>>> import numpy as np
>>> np.set_printoptions(precision=2, suppress=True, linewidth=100, sign=" ")
>>> mat = np.array([[1, 1, 1, 1, -1, -1, -1, -1],
...     [1, 1, -1, -1, 1, 1, -1, -1],
...     [1, -1, 1, -1, 1, -1, 1, -1],
...     [1, 1, -1, -1, -1, -1, 1, 1],
...     [1, -1, 1, -1, -1, 1, -1, 1],
...     [1, 1, 1, 1, 1, 1, 1, 1]])
>>> rng = np.random.default_rng(8767)
>>> Y = mat + rng.integers(-2, 3, (6, 1)) @ rng.integers(-2, 3, (1, 8))
>>> Y
array([[ 1,  1,  1,  1, -1, -1, -1, -1],
       [ 1,  0, -2,  0,  2,  2,  1, -3],
       [ 1, -1,  1, -1,  1, -1,  1, -1],
       [ 1,  3,  1, -3, -3, -3, -3,  5],
       [ 1, -3, -1,  1,  1,  3,  3, -3],
       [ 1,  0,  0,  2,  2,  2,  3, -1]])
>>> np.linalg.matrix_rank(Y - mat, tol=1e-8)
np.int64(1)
>>> np.abs(Y - mat).sum(axis=1)
array([  0,   9,   0,  18,  18,   9])
>>> Uu, sig, Vt = np.linalg.svd(Y, full_matrices=False)
>>> sig / sig[0]
array([ 1.  ,  0.24,  0.24,  0.24,  0.24,  0.17])
>>> np.round(Vt @ Vt.T, 2) + 0
array([[ 1.,  0.,  0.,  0.,  0.,  0.],
       [ 0.,  1.,  0.,  0.,  0.,  0.],
       [ 0.,  0.,  1.,  0.,  0.,  0.],
       [ 0.,  0.,  0.,  1.,  0.,  0.],
       [ 0.,  0.,  0.,  0.,  1.,  0.],
       [ 0.,  0.,  0.,  0.,  0.,  1.]])
>>> np.round(np.sqrt((sig ** 2).sum()), 2), np.round(np.linalg.norm(Y), 2)
(np.float64(13.19), np.float64(13.19))
>>> np.abs(Uu[:, 0]).round(6).argmax()
np.int64(3)
>>> np.abs(Vt[0])
array([ 0.04,  0.32,  0.16,  0.27,  0.35,  0.43,  0.44,  0.55])
>>> (sig > 1e-8).sum()
np.int64(6)
>>> W = np.array([[0, 3],
...     [1, -4],
...     [1, 5],
...     [5, 3],
...     [-2, -3],
...     [-3, 0],
...     [-2, -2],
...     [-2, -3]])
>>> beta = np.array([1, -1])
>>> act = np.maximum(mat @ W + beta, 0)
>>> act
array([[ 17,  14],
       [  0,   0],
       [  0,   6],
       [  0,   0],
       [  0,  10],
       [  0,   0]])
>>> (act > 0).astype(int)
array([[ 1,  1],
       [ 0,  0],
       [ 0,  1],
       [ 0,  0],
       [ 0,  1],
       [ 0,  0]])
>>> W2 = np.array([[2, 0], [1, 2]])
>>> (act @ W2).round(6).argmax(axis=1)
array([ 0,  0,  1,  0,  1,  0])
>>> F = np.array([[0, 4, 2, 9], [1, 3, 4, 3], [0, 0, 4, 5], [4, 9, 9, 6], [6, 0, 2, 7]])
>>> F[1] = F[3]
>>> F
array([[ 0,  4,  2,  9],
       [ 4,  9,  9,  6],
       [ 0,  0,  4,  5],
       [ 4,  9,  9,  6],
       [ 6,  0,  2,  7]])
>>> Y = np.array([[4, 3], [6, 3], [7, 6], [1, 2]])
>>> F @ Y
array([[  47,   42],
       [ 139,  105],
       [  33,   34],
       [ 139,  105],
       [  45,   44]])
>>> np.linalg.matrix_rank(np.vstack([F, Y.T]))
np.int64(4)
>>> Y.T @ F.T
array([[  47,  139,   33,  139,   45],
       [  42,  105,   34,  105,   44]])
>>> vec = np.array([-8, 1, -9, 3])
>>> y = F @ vec
>>> np.linalg.solve(F.T @ F, F.T @ y)
array([-8.,  1., -9.,  3.])
>>> y
array([ 13, -86, -21, -86, -45])
>>> y = y + 0.02 * rng.normal(size=5)
>>> y
array([ 12.99, -85.99, -20.99, -86.  , -44.99])
>>> beta, *_ = np.linalg.lstsq(F, y)
>>> [round(float(np.linalg.norm(np.linalg.solve(F.T @ F + lam * np.eye(4), F.T @ y))), 2) for lam in (0, 1, 10, 100)]
[12.45, 11.97, 9.39, 4.93]
>>> beta
array([-8.,  1., -9.,  3.])
>>> np.round(F.T @ (y - F @ beta), 2) + 0
array([ 0.,  0.,  0.,  0.])
>>> labels = rng.permutation(4)
>>> Y = F[:, labels] * rng.choice([-1, 1], 4)
>>> Y
array([[ 9,  4,  0,  2],
       [ 6,  9,  4,  9],
       [ 5,  0,  0,  4],
       [ 6,  9,  4,  9],
       [ 7,  0,  6,  2]])
>>> Uu, _, Vt = np.linalg.svd(F.T @ Y)
>>> np.round(np.linalg.lstsq(F, Y)[0], 2) + 0
array([[ 0.,  0.,  1.,  0.],
       [ 0.,  1.,  0.,  0.],
       [ 0.,  0.,  0.,  1.],
       [ 1.,  0.,  0.,  0.]])
>>> np.round(Uu @ Vt, 2) + 0
array([[ 0.,  0.,  1.,  0.],
       [ 0.,  1.,  0.,  0.],
       [ 0.,  0.,  0.,  1.],
       [ 1.,  0.,  0.,  0.]])
>>> O, V = np.linalg.qr(F[:, :2])[0], np.linalg.qr(F[:, 2:])[0]
>>> sig = np.linalg.svd(O.T @ V, compute_uv=False)
>>> sig
array([ 0.95,  0.31])
>>> np.round(np.linalg.norm(O @ O.T - V @ V.T, 2), 2)
np.float64(0.95)
>>> Y = np.c_[F[:, :2] @ np.array([[3, 2], [-1, -2]]), np.array([3, 0, 0, 1, 0])]
>>> Y
array([[ -4,  -8,   3],
       [  3, -10,   0],
       [  0,   0,   0],
       [  3, -10,   1],
       [ 18,  12,   0]])
>>> np.linalg.norm(np.linalg.qr(F)[0].T @ Y, axis=0) ** 2 / ((Y ** 2).sum(axis=0) + 1e-12)
array([ 1.  ,  1.  ,  0.95])
>>> np.round(np.linalg.norm(Y - F @ np.linalg.lstsq(F, Y)[0], axis=0), 2) + 0
array([ 0.  ,  0.  ,  0.71])
>>> np.linalg.matrix_rank(Y)
np.int64(3)
>>> X = np.load("mat.npy")
>>> X
array([[-0.05,  1.57, -2.17],
       [ 4.2 ,  1.73, -3.41],
       [-3.77, -0.82, -0.39],
       [-3.53, -1.6 , -2.52],
       [ 2.95,  3.88,  2.67],
       [ 0.52,  2.3 ,  2.46],
       [-4.91, -0.67, -0.44],
       [-5.21, -1.98, -2.12],
       [-0.45,  4.04,  4.43],
       [-4.12, -1.23, -1.25],
       [-2.43, -1.33, -1.23],
       [ 1.21,  1.2 , -1.89],
       [ 0.04,  3.73,  3.57],
       [ 2.68,  5.38,  2.79]])
>>> cen = (X - X.mean(axis=0)) / X.std(axis=0)
>>> np.argwhere(np.abs(cen) > 2)
array([], shape=(0, 2), dtype=int64)
>>> cen.std(axis=0)
array([ 1.,  1.,  1.])
>>> beta = np.linalg.lstsq(np.delete(cen, 1, axis=1), cen[:, 1])[0]
>>> np.abs(beta).argmax()
np.int64(0)
>>> beta
array([ 0.64,  0.56])
>>> round(1 - np.var(cen[:, 1] - np.delete(cen, 1, axis=1) @ beta), 2)
np.float64(0.94)
